% python3 -q
>>> import numpy as np
>>> np.set_printoptions(precision=2, suppress=True, linewidth=200, sign=" ")
>>> J = np.array([[6, 1], [-9, 1]])
>>> J[-1] = J[0] + 3 * J[1]
>>> J
array([[  6,   1],
       [-21,   4]])
>>> B = J[0, 0] * J[1:] - np.outer(J[1:, 0], J[0])
>>> B
array([[  0,  45]])
>>> np.linalg.matrix_rank(B), np.linalg.matrix_rank(J)
(np.int64(1), np.int64(2))
>>> O, R = np.linalg.qr(J)
>>> O.shape, R.shape
((2, 2), (2, 2))
>>> np.round(O.T @ O, 2) + 0
array([[ 1.,  0.],
       [ 0.,  1.]])
>>> O @ R
array([[  6.,   1.],
       [-21.,   4.]])
>>> O, vecs = np.linalg.qr(J[:, :1])[0], np.linalg.qr(J[:, 1:])[0]
>>> sv = np.linalg.svd(O.T @ vecs, compute_uv=False)
>>> round(float(np.linalg.norm(O @ O.T - vecs @ vecs.T, 2)), 2)
0.5
>>> np.degrees(np.arccos(sv.clip(0, 1)))
array([ 29.98])
>>> sv
array([ 0.87])
>>> (sv > 0.9).sum()
np.int64(0)
>>> feats = np.load("arr.npy")
>>> feats
array([[ 9, -6,  4,  8],
       [ 4, -2,  4,  1],
       [-1, -9,  6,  4],
       [ 5,  4, -4,  7]])
>>> rng = np.random.default_rng(924)
>>> z = rng.permutation(4)
>>> B = feats[:, z] * rng.choice([-1, 1], 4)
>>> B
array([[ 6,  8, -9, -4],
       [ 2,  1, -4, -4],
       [ 9,  4,  1, -6],
       [-4,  7, -5,  4]])
>>> left, _, Vt = np.linalg.svd(feats.T @ B)
>>> np.round(left @ Vt, 2) + 0
array([[ 0.,  0., -1.,  0.],
       [-1.,  0.,  0.,  0.],
       [ 0.,  0.,  0., -1.],
       [ 0.,  1.,  0.,  0.]])
>>> z
array([ 1,  3,  0,  2])
>>> B = np.linalg.inv(feats)
>>> round(float(np.linalg.det(feats) * np.linalg.det(B)), 2)
1.0
>>> np.allclose(B, feats.T)
False
>>> round(float(np.linalg.cond(feats)), 2)
14.29
>>> np.round(np.abs(np.linalg.eigvals(feats)).max(), 2)
np.float64(14.15)
>>> np.allclose(feats @ feats.T, feats.T @ feats)
False
>>> np.linalg.determinant(feats)
Traceback (most recent call last):
  File "<python-input-33>", line 1, in <module>
    np.linalg.determinant(feats)
    ^^^^^^^^^^^^^^^^^^^^^
AttributeError: module 'numpy.linalg' has no attribute 'determinant'
>>> feats @ feats
array([[ 93, -46,   4, 138],
       [ 29, -52,  28,  53],
       [-31, -14, -20,  35],
       [100,  26, -16,  77]])
>>> B = J + rng.integers(-2, 3, (2, 1)) @ rng.integers(-2, 3, (1, 2))
>>> B
array([[  4,  -3],
       [-20,   6]])
>>> np.round(np.linalg.svd(B - J, compute_uv=False), 2) + 0
array([ 5.,  0.])
>>> blk = np.stack([J, 3 * J, J[::-1]])
>>> blk.shape
(3, 2, 2)
>>> np.linalg.det(blk)
array([ 45., 405., -45.])
>>> (blk @ J.T).shape
(3, 2, 2)
>>> blk.sum(axis=0)
array([[  3,   8],
       [-78,  17]])
>>> m1 = np.loadtxt("run0.csv", delimiter=",")
>>> m1
array([[ 0.,  2.,  1.],
       [ 2.,  0.,  0.],
       [ 1.,  0.,  0.]])
>>> [round(float(np.linalg.det(m1[:i, :i])), 2) + 0 for i in range(1, 4)]
[0.0, -4.0, 0.0]
>>> round(np.linalg.eigvalsh(m1).min(), 2)
np.float64(-2.24)
>>> C = 5 * np.array([[-0.1, 0.2, 0.6], [0.5, 2.3, 0.0]])
>>> z = rng.integers(0, 2, 15)
>>> arr = C[z] + rng.normal(size=(15, 3))
>>> arr
array([[ 0.32,  1.77,  3.87],
       [-0.67,  0.29,  2.79],
       [ 3.38, 10.77,  2.13],
       [ 3.16, 13.01,  0.02],
       [ 0.82, 11.94, -0.33],
       [ 2.05, 11.34, -0.05],
       [ 2.5 , 11.68, -1.47],
       [ 0.17, -0.1 ,  3.47],
       [-0.32,  1.73,  3.03],
       [ 0.05, 11.7 , -1.6 ],
       [ 1.44, -0.02,  2.77],
       [ 2.39, 13.22, -0.42],
       [-1.02,  0.26,  3.17],
       [-2.55,  1.66,  2.97],
       [ 1.72, 11.4 , -0.84]])
>>> Xc = arr - arr.mean(axis=0)
>>> vecs = np.linalg.svd(Xc)[2][:1]
>>> B = Xc - Xc @ vecs.T @ vecs
>>> B.std(axis=0)
array([ 1.11,  0.25,  0.79])
>>> np.diag(vecs.T @ vecs)
array([ 0.04,  0.87,  0.09])
>>> (Xc @ vecs.T).std(axis=0)
array([ 5.97])
>>> round(np.linalg.norm(B) / np.linalg.norm(Xc), 2)
np.float64(0.23)
>>> np.linalg.norm(B, axis=1).round(6).argmax()
np.int64(2)
>>> np.cov(Xc @ vecs.T, rowvar=False)
array( 38.15)
>>> x0 = np.array([-4, -7, 2])
>>> h1 = np.maximum(arr @ x0, 0)
>>> np.flatnonzero(h1 > 1e-9)
array([  1,   7,  12,  13])
>>> arr * (h1 > 1e-9)[:, None]
array([[ 0.  ,  0.  ,  0.  ],
       [-0.67,  0.29,  2.79],
       [ 0.  ,  0.  ,  0.  ],
       [ 0.  ,  0.  ,  0.  ],
       [ 0.  ,  0.  , -0.  ],
       [ 0.  ,  0.  , -0.  ],
       [ 0.  ,  0.  , -0.  ],
       [ 0.17, -0.1 ,  3.47],
       [-0.  ,  0.  ,  0.  ],
       [ 0.  ,  0.  , -0.  ],
       [ 0.  , -0.  ,  0.  ],
       [ 0.  ,  0.  , -0.  ],
       [-1.02,  0.26,  3.17],
       [-2.55,  1.66,  2.97],
       [ 0.  ,  0.  , -0.  ]])
>>> arr.T @ h1
array([-23.14,  10.79,  82.16])
>>> C = arr[[11, 14]].astype(float)
>>> for _ in range(4):
...     z = np.linalg.norm(arr[:, None] - C, axis=-1).argmin(axis=1)
...     C = np.array([arr[z == j].mean(axis=0) for j in range(2)])
... 
>>> z
array([ 1,  1,  0,  0,  0,  0,  0,  1,  1,  0,  1,  0,  1,  1,  0])
>>> C
array([[ 2.01, 11.88, -0.32],
       [-0.37,  0.8 ,  3.15]])
>>> np.bincount(z)
array([ 8,  7])
>>> gram = C.T @ C
>>> gram
array([[  4.17,  23.57,  -1.82],
       [ 23.57, 141.83,  -1.29],
       [ -1.82,  -1.29,  10.05]])
>>> np.linalg.svd(C, compute_uv=False) ** 2
array([ 145.77,   10.28])
>>> np.diag(gram)
array([   4.17,  141.83,   10.05])
>>> np.round(np.trace(gram), 2), np.round((C ** 2).sum(), 2)
(np.float64(156.05), np.float64(156.05))
>>> X = np.load("out18.npy")
>>> X
array([[ 1,  2,  1,  2],
       [ 0, -1, -2, -1]])
>>> B = np.array([[-2, -1, -2], [-1, -1, -2], [1, 1, 0], [-2, -1, 1]])
>>> np.linalg.matrix_rank(X @ B)
np.int64(2)
>>> np.linalg.matrix_rank(np.vstack([X, B.T]))
np.int64(4)
>>> B.T @ X.T
array([[-7,  1],
       [-4,  0],
       [-4,  1]])
>>> blk = np.stack([X, -2 * X, X[::-1]])
>>> (blk @ X.T).shape
(3, 2, 2)
>>> np.linalg.matrix_rank(blk)
array([ 2,  2,  2])
>>> x0 = np.array([-1, 2, 1])
>>> (m1 * x0).sum(axis=1)
array([ 5., -2., -1.])
>>> m1 @ np.ones(3)
array([ 3.,  2.,  1.])
>>> m1 * x0
array([[-0.,  4.,  1.],
       [-2.,  0.,  0.],
       [-1.,  0.,  0.]])
>>> (m1 @ x0).argmax()
np.int64(0)
>>> m1 @ x0
array([ 5., -2., -1.])
>>> m1 @ np.eye(3)[2]
array([ 1.,  0.,  0.])
>>> def softmax(z):
...     e = np.exp(z - z.max(axis=-1, keepdims=True))
...     return e / e.sum(axis=-1, keepdims=True)
... 
>>> np.round(softmax(10 * X[0]), 2) + 0
array([ 0. ,  0.5,  0. ,  0.5])
>>> softmax(X[0])
array([ 0.13,  0.37,  0.13,  0.37])
>>> att = X @ X.T / np.sqrt(4)
>>> softmax(att).round(6).argmax(axis=1)
array([ 0,  1])
>>> np.round(softmax(att), 2) + 0
array([[ 1.,  0.],
       [ 0.,  1.]])
>>> np.round(softmax(att + np.triu(np.full(att.shape, -np.inf), 1)), 2) + 0
array([[ 1.,  0.],
       [ 0.,  1.]])
>>> F = np.load("layer5.npy")
>>> F
array([[ 3.43,  2.02,  5.76],
       [ 2.02, -0.5 ,  4.51],
       [ 5.76,  4.51, -1.93]])
>>> B = F / np.linalg.norm(F, axis=1, keepdims=True)
>>> gram = B @ B.T
>>> np.linalg.norm(B, axis=1)
array([ 1.,  1.,  1.])
>>> round(np.degrees(np.arccos(np.clip(gram[2, 1], -1, 1))), 2)
np.float64(88.97)
>>> gram
array([[ 1.  ,  0.92,  0.34],
       [ 0.92,  1.  ,  0.02],
       [ 0.34,  0.02,  1.  ]])
>>> (np.abs(gram) > 0.9).astype(int)
array([[ 1,  1,  0],
       [ 1,  1,  0],
       [ 0,  0,  1]])
>>> np.argwhere(np.triu(np.abs(gram) > 0.95, 1))
array([], shape=(0, 2), dtype=int64)
>>> B = F + rng.integers(-2, 3, (3, 2)) @ rng.integers(-2, 3, (2, 3))
>>> B
array([[-0.57, -3.98,  5.76],
       [ 2.02, -0.5 ,  4.51],
       [ 3.76,  3.51, -1.93]])
>>> np.abs(B - F).sum(axis=1)
array([ 10.,   0.,   3.])
>>> np.linalg.svd(B - F, compute_uv=False)
array([ 7.47,  1.07,  0.  ])
>>> z = rng.permutation(3)
>>> z
array([ 0,  2,  1])
>>> B = F[z][:, z]
>>> np.sort(np.abs(np.linalg.eigvals(B)))
array([ 1.,  7.,  9.])
>>> np.diag(B)
array([ 3.43, -1.93, -0.5 ])
>>> B
array([[ 3.43,  5.76,  2.02],
       [ 5.76, -1.93,  4.51],
       [ 2.02,  4.51, -0.5 ]])
>>> round(np.linalg.det(B), 2), np.round(np.linalg.det(F[z]), 2)
(np.float64(62.96), np.float64(-62.96))
>>> evals, vecs = np.linalg.eigh(F)
>>> x0 = np.array([4, -4, -1])
>>> np.linalg.eigvalsh(F[1:, 1:])
array([-5.78,  3.35])
>>> np.abs(F).sum(axis=1).max(), round(float(np.abs(evals).max()), 2)
(np.float64(12.2), 9.0)
>>> round(x0 @ F @ x0, 2)
np.float64(-29.69)
>>> (np.sign(vecs[:, -1].round(6)) == np.sign(vecs[0, -1].round(6))).astype(int)
array([ 1,  1,  1])
>>> vecs * np.abs(evals) @ vecs.T
array([[ 5.96,  3.39,  1.42],
       [ 3.39,  3.61, -0.38],
       [ 1.42, -0.38,  7.42]])
